In [1]: import numpy as np

In [2]: from numpy import linalg as LA

In [3]: np.set_printoptions(precision=3, suppress=True, linewidth=160, sign=" ")

In [4]: def rnd(a):
   ...:     return np.round(a, 3) + 0
   ...: 

In [5]: m1 = np.load("block8.npy")

In [6]: print(m1)
[[ 0.  1.  1.  1.  1.  1.]
 [ 1.  0.  1.  1.  1.  1.]
 [ 1.  1.  0.  1.  1.  1.]
 [ 1.  1.  1.  0.  1.  1.]
 [ 1.  1.  1.  1.  0.  1.]
 [ 1.  1.  1.  1.  1.  0.]]

In [7]: O, evecs = LA.qr(m1[:, :2])[0], LA.qr(m1[:, 2:])[0]

In [8]: sv = LA.svd(O.T @ evecs, compute_uv=False)

In [9]: print(rnd(np.degrees(np.arccos(sv.clip(0, 1)))))
[ 23.843  90.   ]

In [10]: J = np.array([[-1, -1, -1, -1], [-2, 2, -2, 2], [-1, -1, -1, -1], [-2, 2, -2, 2]])

In [11]: r0 = np.array([0, 0, 3])

In [12]: print(np.cross(J[0, :3], J[2, :3]))
[ 0  0  0]

In [13]: print(np.array([np.convolve(row, r0, "same") for row in J]))
[[ 0 -3 -3 -3]
 [ 0 -6  6 -6]
 [ 0 -3 -3 -3]
 [ 0 -6  6 -6]]

In [14]: r0 = np.array([1, 2, 2, 1, 2, 1, 2, 1, 2, 1])

In [15]: W0 = r0[np.abs(np.subtract.outer(np.arange(10), np.arange(10)))]

In [16]: print(W0)
[[ 1  2  2  1  2  1  2  1  2  1]
 [ 2  1  2  2  1  2  1  2  1  2]
 [ 2  2  1  2  2  1  2  1  2  1]
 [ 1  2  2  1  2  2  1  2  1  2]
 [ 2  1  2  2  1  2  2  1  2  1]
 [ 1  2  1  2  2  1  2  2  1  2]
 [ 2  1  2  1  2  2  1  2  2  1]
 [ 1  2  1  2  1  2  2  1  2  2]
 [ 2  1  2  1  2  1  2  2  1  2]
 [ 1  2  1  2  1  2  1  2  2  1]]

In [17]: print(rnd(LA.norm(W0, 2)))
15.81

In [18]: print(W0[2] @ W0[0])
25

In [19]: O, evecs = LA.qr(W0[:, :4])[0], LA.qr(W0[:, 4:])[0]

In [20]: sv = LA.svd(O.T @ evecs, compute_uv=False)

In [21]: print(rnd(sv))
[ 0.997  0.928  0.643  0.346]

In [22]: print(rnd(LA.norm(O @ O.T - evecs @ evecs.T, 2)))
1.0

In [23]: print((sv > 0.9).sum())
2

In [24]: print(rnd(np.degrees(np.arccos(sv.clip(0, 1)))))
[  4.335  21.904  49.968  69.736]

In [25]: M2 = np.array([[1, 1], [1, -1]])

In [26]: rng = np.random.default_rng(80691)

In [27]: data = np.kron(M2, np.kron(M2, M2))[rng.permutation(8)][:6]

In [28]: print(data)
[[ 1 -1 -1  1  1 -1 -1  1]
 [ 1 -1 -1  1 -1  1  1 -1]
 [ 1  1  1  1 -1 -1 -1 -1]
 [ 1 -1  1 -1 -1  1 -1  1]
 [ 1  1  1  1  1  1  1  1]
 [ 1  1 -1 -1  1  1 -1 -1]]

In [29]: left, sv, VT = LA.svd(data, full_matrices=False)

In [30]: print(rnd(np.sqrt((sv ** 2).sum())), rnd(LA.norm(data)))
6.928 6.928

In [31]: print(rnd(VT @ VT.T))
[[ 1.  0.  0.  0.  0.  0.]
 [ 0.  1.  0.  0.  0.  0.]
 [ 0.  0.  1.  0.  0.  0.]
 [ 0.  0.  0.  1.  0.  0.]
 [ 0.  0.  0.  0.  1.  0.]
 [ 0.  0.  0.  0.  0.  1.]]

In [32]: print(rnd(left.T @ left))
[[ 1.  0.  0.  0.  0.  0.]
 [ 0.  1.  0.  0.  0.  0.]
 [ 0.  0.  1.  0.  0.  0.]
 [ 0.  0.  0.  1.  0.  0.]
 [ 0.  0.  0.  0.  1.  0.]
 [ 0.  0.  0.  0.  0.  1.]]

In [33]: print(rnd(sv / sv[0]))
[ 1.  1.  1.  1.  1.  1.]

In [34]: cov = data.T @ data

In [35]: print(np.diag(cov))
[ 6  6  6  6  6  6  6  6]

In [36]: print(cov)
[[ 6  0  0  2  0  2 -2  0]
 [ 0  6  2  0  2  0  0 -2]
 [ 0  2  6  0 -2  0  0  2]
 [ 2  0  0  6  0 -2  2  0]
 [ 0  2 -2  0  6  0  0  2]
 [ 2  0  0 -2  0  6  2  0]
 [-2  0  0  2  0  2  6  0]
 [ 0 -2  2  0  2  0  0  6]]

In [37]: theta = np.radians(60)

In [38]: r_ = np.eye(4)

In [39]: r_[3, 3] = r_[2, 2] = np.cos(theta)

In [40]: r_[3, 2], r_[2, 3] = -np.sin(theta), np.sin(theta)

In [41]: print(rnd(r_))
[[ 1.     0.     0.     0.   ]
 [ 0.     1.     0.     0.   ]
 [ 0.     0.     0.5    0.866]
 [ 0.     0.    -0.866  0.5  ]]

In [42]: M2 = J @ r_.T

In [43]: print(np.allclose(LA.norm(J, axis=1), LA.norm(M2, axis=1)))
True

In [44]: print(rnd(np.abs(M2 - J).max(axis=0)))
[ 0.     0.     2.732  1.366]

In [45]: print(rnd(LA.svd(J, compute_uv=False)), rnd(LA.svd(M2, compute_uv=False)))
[ 5.657  2.828  0.     0.   ] [ 5.657  2.828  0.     0.   ]

In [46]: print(rnd(LA.det(r_)), np.trace(r_))
1.0 3.0

In [47]: print((LA.matrix_power((r_ != 0) + (r_.T != 0) + np.eye(4), 4) > 0).astype(int))
[[ 1  0  0  0]
 [ 0  1  0  0]
 [ 0  0  1  1]
 [ 0  0  1  1]]

In [48]: print(rnd(np.sort(LA.eigvals(r_).real)))
[ 0.5  0.5  1.   1. ]

In [49]: print(rnd(r_ @ r_))
[[ 1.     0.     0.     0.   ]
 [ 0.     1.     0.     0.   ]
 [ 0.     0.    -0.5    0.866]
 [ 0.     0.    -0.866 -0.5  ]]

In [50]: theta = np.radians(135)

In [51]: r_ = np.eye(8)

In [52]: r_[1, 1] = r_[0, 0] = np.cos(theta)

In [53]: r_[1, 0], r_[0, 1] = -np.sin(theta), np.sin(theta)

In [54]: print(rnd(r_))
[[-0.707  0.707  0.     0.     0.     0.     0.     0.   ]
 [-0.707 -0.707  0.     0.     0.     0.     0.     0.   ]
 [ 0.     0.     1.     0.     0.     0.     0.     0.   ]
 [ 0.     0.     0.     1.     0.     0.     0.     0.   ]
 [ 0.     0.     0.     0.     1.     0.     0.     0.   ]
 [ 0.     0.     0.     0.     0.     1.     0.     0.   ]
 [ 0.     0.     0.     0.     0.     0.     1.     0.   ]
 [ 0.     0.     0.     0.     0.     0.     0.     1.   ]]

In [55]: M2 = data @ r_.T

In [56]: print(np.allclose(LA.norm(data, axis=1), LA.norm(M2, axis=1)))
True

In [57]: print(rnd(np.abs(M2 - data).max(axis=0)))
[ 2.414  2.414  0.     0.     0.     0.     0.     0.   ]

In [58]: print(rnd(LA.svd(data, compute_uv=False)), rnd(LA.svd(M2, compute_uv=False)))
[ 2.828  2.828  2.828  2.828  2.828  2.828] [ 2.828  2.828  2.828  2.828  2.828  2.828]

In [59]: feats = np.loadtxt("x.csv", delimiter=",")

In [60]: print(feats)
[[  5.674   3.12   -0.372  -3.207   0.125  -1.743  -4.066   6.57   -8.541  -0.447   5.068  -4.305   2.026]
 [ -4.488  -0.955  -1.65    0.94    1.68    0.697   2.756  -2.256   2.71    0.915  -0.762   1.355  -1.113]
 [ -7.267   0.603  -3.306  -6.707   5.237   0.32   -0.499   4.954  -4.539   2.126   3.978  -0.23   -5.44 ]
 [ -0.697   0.437  -0.44   -1.955   0.829  -0.049  -0.793   1.759  -1.729   0.31    1.21   -0.337  -1.068]
 [ -1.283  -2.463   2.907   1.956  -2.328   1.196   0.844  -4.53    6.475  -0.646  -5.258   3.713  -1.733]
 [  3.991   0.928  -1.272   5.746  -1.311  -0.917   2.403  -2.584   0.792  -0.467   0.457  -2.05    6.12 ]
 [ -4.523  -0.6    -2.518   1.323   1.988   0.513   3.183  -1.961   1.935   1.174   0.206   0.565  -0.269]
 [  2.089  -1.962   2.994   4.953  -3.631   0.73    1.417  -5.827   6.763  -1.346  -5.427   2.458   1.673]
 [ -7.287   0.261  -2.396  -7.047   4.687   0.564  -0.919   4.807  -3.749   1.944   3.179   0.407  -6.292]
 [  3.358   0.146   1.008   2.626  -1.858  -0.281   0.169  -1.511   0.965  -0.763  -1.055  -0.393   2.553]
 [ -5.718  -1.521  -3.256   4.78    1.734   0.835   6.005  -5.717   5.683   1.212  -1.433   1.446   1.211]
 [  5.715   1.909   2.45   -4.434  -1.328  -1.076  -5.474   5.934  -6.525  -1.063   2.405  -2.253  -0.351]
 [ -7.316   0.637  -3.332  -6.684   5.229   0.332  -0.437   5.062  -4.51    2.055   4.149  -0.265  -5.367]
 [ -4.012  -0.553   0.417  -5.287   1.799   0.559  -1.959   2.928  -1.469   0.639   0.437   1.427  -5.168]
 [  6.372   1.589   2.737  -2.543  -2.141  -0.999  -4.775   4.147  -4.572  -1.274   1.157  -1.744   0.721]
 [  3.845   2.606  -1.392  -1.584   0.793  -1.424  -2.047   4.676  -6.614   0.061   4.633  -3.787   2.405]
 [  7.369   0.996  -0.428   8.231  -3.193  -1.071   2.585  -4.086   1.625  -1.331  -0.524  -2.52    8.792]
 [ -5.671  -3.458   1.228   2.769  -0.688   1.816   3.507  -6.636   9.255   0.338  -6.113   4.964  -2.802]
 [  5.655   3.491  -1.255  -2.756   0.697  -1.933  -3.409   6.601  -9.244  -0.264   5.996  -4.996   2.763]
 [  3.253  -1.144   3.714   1.462  -3.418   0.35   -1.424  -2.086   3.047  -1.443  -3.705   1.705   0.279]
 [  3.293  -0.319   1.817   2.199  -2.351  -0.09   -0.379  -1.666   1.739  -1.002  -1.956   0.254   1.817]
 [  9.209  -0.106   4.401   5.188  -5.741  -0.537  -1.554  -3.085   2.522  -2.506  -3.633  -0.139   5.063]
 [ -0.729   0.023   0.469  -2.366   0.407   0.179  -1.191   1.514  -1.139   0.126   0.266   0.221  -1.867]
 [ -3.982   0.664  -2.32   -4.063   3.361   0.008  -0.421   3.454  -3.495   1.317   3.099  -0.67   -2.903]
 [ -4.721  -0.533   0.92   -7.657   2.204   0.668  -3.196   4.545  -2.6     0.828   0.65    1.72   -7.256]
 [ -4.486  -1.414  -0.837   0.467   1.043   0.92    2.247  -2.379   3.362   0.725  -1.606   2.036  -1.91 ]
 [ -5.984  -0.996  -0.722  -3.672   2.359   0.93    0.128   1.047   0.473   1.017  -0.094   1.85   -4.893]
 [ -9.894  -1.49   -0.406  -9.056   4.185   1.545  -1.848   3.879  -0.923   1.779   0.398   3.329 -10.075]
 [ -3.245   1.1    -3.767  -1.388   3.46   -0.361   1.457   2.173  -3.107   1.352   3.695  -1.648  -0.22 ]
 [  1.348  -1.16    1.708   3.507  -2.262   0.411   1.107  -3.816   4.197  -0.739  -3.291   1.51    1.465]
 [  1.433  -0.424  -0.079   4.195  -1.338  -0.076   2.154  -3.345   2.947  -0.408  -1.465   0.073   2.922]
 [  5.191   1.346   0.269   1.819  -1.52   -0.961  -0.932   0.769  -2.214  -0.802   1.204  -2.223   3.826]
 [ -9.208   0.502  -5.309  -4.617   6.301   0.406   1.976   3.149  -3.337   2.657   4.447  -0.537  -4.266]
 [ -4.451  -1.36   -0.836   0.551   1.019   0.886   2.289  -2.368   3.445   0.691  -1.659   2.011  -1.936]
 [ -3.055  -1.885  -0.877   4.666  -0.173   0.923   4.356  -5.796   6.32    0.299  -2.96    2.088   0.991]
 [  5.107   0.663   2.109   0.929  -2.534  -0.57   -1.896   0.365  -0.905  -1.145  -0.517  -0.91    2.263]
 [  0.049   0.4    -0.821   0.359   0.492  -0.122   0.355   0.314  -0.748   0.226   0.861  -0.792   0.781]
 [  6.461   1.1     3.739  -2.892  -2.626  -0.82   -5.248   3.854  -3.905  -1.489   0.306  -1.103  -0.183]
 [  1.166   0.89    0.622  -3.473   0.222  -0.439  -2.77    3.755  -3.6    -0.146   1.748  -0.962  -1.466]]

In [61]: def softmax(z):
    ...:     e = np.exp(z - z.max(axis=-1, keepdims=True))
    ...:     return e / e.sum(axis=-1, keepdims=True)
    ...: 

In [62]: print(rnd(softmax(feats).sum(axis=1)))
[ 1.  1.  1.  1.  1.  1.  1.  1.  1.  1.  1.  1.  1.  1.  1.  1.  1.  1.  1.  1.  1.  1.  1.  1.  1.  1.  1.  1.  1.  1.  1.  1.  1.  1.  1.  1.  1.  1.  1.]

In [63]: print(rnd(softmax(feats[2] + -3)))
[ 0.     0.005  0.     0.     0.475  0.003  0.002  0.358  0.     0.021  0.135  0.002  0.   ]

In [64]: print(rnd(softmax(feats[2])))
[ 0.     0.005  0.     0.     0.475  0.003  0.002  0.358  0.     0.021  0.135  0.002  0.   ]

In [65]: scores = feats @ feats.T / np.sqrt(13)

In [66]: print(softmax(scores).round(6).argmax(axis=1))
[ 18  17  27  12  17  16  10   7  27  16  10  18  27  27   0  18  16  17  18  21  21  21  27  12  27  17  27  27  32   7  16  16  32  17  17  21  18  11  18]

In [67]: K = np.load("case12.npy")

In [68]: print(rnd(K))
[[-4.046  1.134  1.102 -1.069  2.232]
 [ 0.518  2.892  2.352 -1.813 -2.747]
 [ 1.91  -3.044 -2.58   2.115  0.979]
 [ 3.938 -0.013 -0.176  0.34  -3.057]
 [-3.42   2.314  2.044 -1.774  0.788]
 [-3.748  1.92   1.734 -1.548  1.363]
 [-2.212  2.972  2.533 -2.095 -0.686]
 [ 4.066 -0.658 -0.711  0.765 -2.634]
 [ 0.931  2.755  2.223 -1.69  -2.958]
 [ 3.759  0.416  0.183  0.049 -3.265]
 [-0.591  3.104  2.573 -2.043 -2.055]
 [-2.235 -2.081 -1.614  1.148  3.428]]

In [69]: r = LA.matrix_rank(K)

In [70]: print(r)
2

In [71]: null = LA.svd(K)[2][r:].T

In [72]: print([int(LA.matrix_rank(K[:i])) for i in range(1, len(K) + 1)])
[1, 2, 2, 2, 2, 2, 2, 2, 2, 2, 2, 2]

In [73]: print(np.unique(K.round(6), axis=0).shape)
(12, 5)

In [74]: print(rnd(np.trace(LA.pinv(K) @ K)))
2.0

In [75]: print(rnd(K @ LA.pinv(K) @ K))
[[-4.046  1.134  1.102 -1.069  2.232]
 [ 0.518  2.892  2.352 -1.813 -2.747]
 [ 1.91  -3.044 -2.58   2.115  0.979]
 [ 3.938 -0.013 -0.176  0.34  -3.057]
 [-3.42   2.314  2.044 -1.774  0.788]
 [-3.748  1.92   1.734 -1.548  1.363]
 [-2.212  2.972  2.533 -2.095 -0.686]
 [ 4.066 -0.658 -0.711  0.765 -2.634]
 [ 0.931  2.755  2.223 -1.69  -2.958]
 [ 3.759  0.416  0.183  0.049 -3.265]
 [-0.591  3.104  2.573 -2.043 -2.055]
 [-2.235 -2.081 -1.614  1.148  3.428]]

In [76]: Z = K[[7, 8]].astype(float)

In [77]: for _ in range(4):
    ...:     labels = LA.norm(K[:, None] - Z, axis=-1).argmin(axis=1)
    ...:     Z = np.array([K[labels == j].mean(axis=0) for j in range(2)])
    ...: 

In [78]: print(labels)
[ 1  1  0  0  1  1  1  0  1  0  1  0]

In [79]: print(np.abs(Z[1] - Z[0]).argmax())
0

In [80]: print(np.bincount(labels))
[ 5  7]

In [81]: print(rnd(softmax(K[5])))
[ 0.001  0.41   0.341  0.013  0.235]

In [82]: print(rnd(softmax(K[5] + -3)))
[ 0.001  0.41   0.341  0.013  0.235]

In [83]: print(rnd(softmax(10 * K[5])))
[ 0.     0.862  0.135  0.     0.003]

In [84]: scores = K @ K.T / np.sqrt(5)

In [85]: print(softmax(scores).round(6).argmax(axis=1))
[  0   1   2   3   4   5   6   7   8   9  10  11]

In [86]: print(rnd(softmax(scores)[5] @ K))
[-3.622  1.92   1.729 -1.538  1.265]
